$ python -q
>>> import numpy as np
>>> import numpy.linalg as la
>>> np.set_printoptions(precision=3, suppress=True, linewidth=100, floatmode="fixed")
>>> tidy = lambda a: np.round(a, 3) + 0
>>> K = np.load("w.npy")
>>> K
array([[1.000, 0.000, 0.000],
       [0.000, 0.500, 0.500],
       [0.333, 0.000, 0.667]])
>>> rng = np.random.default_rng(1516)
>>> idx = rng.permutation(3)
>>> B = K[:, idx] * rng.choice([-1, 1], 3)
>>> B
array([[1.000, 0.000, 0.000],
       [0.000, 0.500, 0.500],
       [0.333, 0.000, 0.667]])
>>> U, _, vt = la.svd(K.T @ B)
>>> tidy(la.lstsq(K, B)[0])
array([[1.000, 0.000, 0.000],
       [0.000, 1.000, 0.000],
       [0.000, 0.000, 1.000]])
>>> tidy(U @ vt)
array([[1.000, 0.000, 0.000],
       [0.000, 1.000, 0.000],
       [0.000, 0.000, 1.000]])
>>> tidy(la.matrix_power(K, 2))
array([[1.000, 0.000, 0.000],
       [0.166, 0.250, 0.584],
       [0.555, 0.000, 0.445]])
>>> tidy(np.sort(np.abs(la.eigvals(K)))[::-1])
array([1.000, 0.667, 0.500])
>>> pr = np.eye(3)[0]
>>> for _ in range(4):
...     pr = pr @ K
...     print(pr.round(3))
... 
[1.000 0.000 0.000]
[1.000 0.000 0.000]
[1.000 0.000 0.000]
[1.000 0.000 0.000]
>>> basis = np.sign(np.array([[0, -1, 1, -2], [-1, -1, -1, 2], [-1, -2, -1, 1], [0, 1, -1, -2]]))
>>> B = (np.tril(basis, -1) + np.eye(4)) @ (np.triu(basis, 1) + np.eye(4))
>>> vals = np.array([-1, 6, 6, -4])
>>> mat = np.rint(B * vals @ la.inv(B)) + 0
>>> mat
array([[  2.000,  -7.000,  10.000,  10.000],
       [ -6.000,  13.000, -20.000, -20.000],
       [  4.000,   7.000,  -4.000, -10.000],
       [-10.000,   0.000, -10.000,  -4.000]])
>>> B = np.array([[-4, 4, 1], [6, 8, 6], [2, 6, 9], [6, -7, -5]])
>>> la.matrix_rank(np.vstack([mat, B.T]))
np.int64(4)
>>> np.einsum("ij->j", mat)
array([-10.000,  13.000, -24.000, -24.000])
>>> np.einsum("ij,ij->i", mat, mat)
array([ 253.000, 1005.000,  181.000,  216.000])
>>> np.einsum("ik,kj->ji", mat, B)
array([[ 30.000, -58.000, -42.000,  -4.000],
       [-58.000, 100.000, 118.000, -72.000],
       [  0.000,  -8.000,  60.000, -80.000]])
>>> B.T @ mat.T
array([[ 30.000, -58.000, -42.000,  -4.000],
       [-58.000, 100.000, 118.000, -72.000],
       [  0.000,  -8.000,  60.000, -80.000]])
>>> np.vstack([mat, B.T]).shape
(7, 4)
>>> np.einsum("ik,kj->ij", mat, B)
array([[ 30.000, -58.000,   0.000],
       [-58.000, 100.000,  -8.000],
       [-42.000, 118.000,  60.000],
       [ -4.000, -72.000, -80.000]])
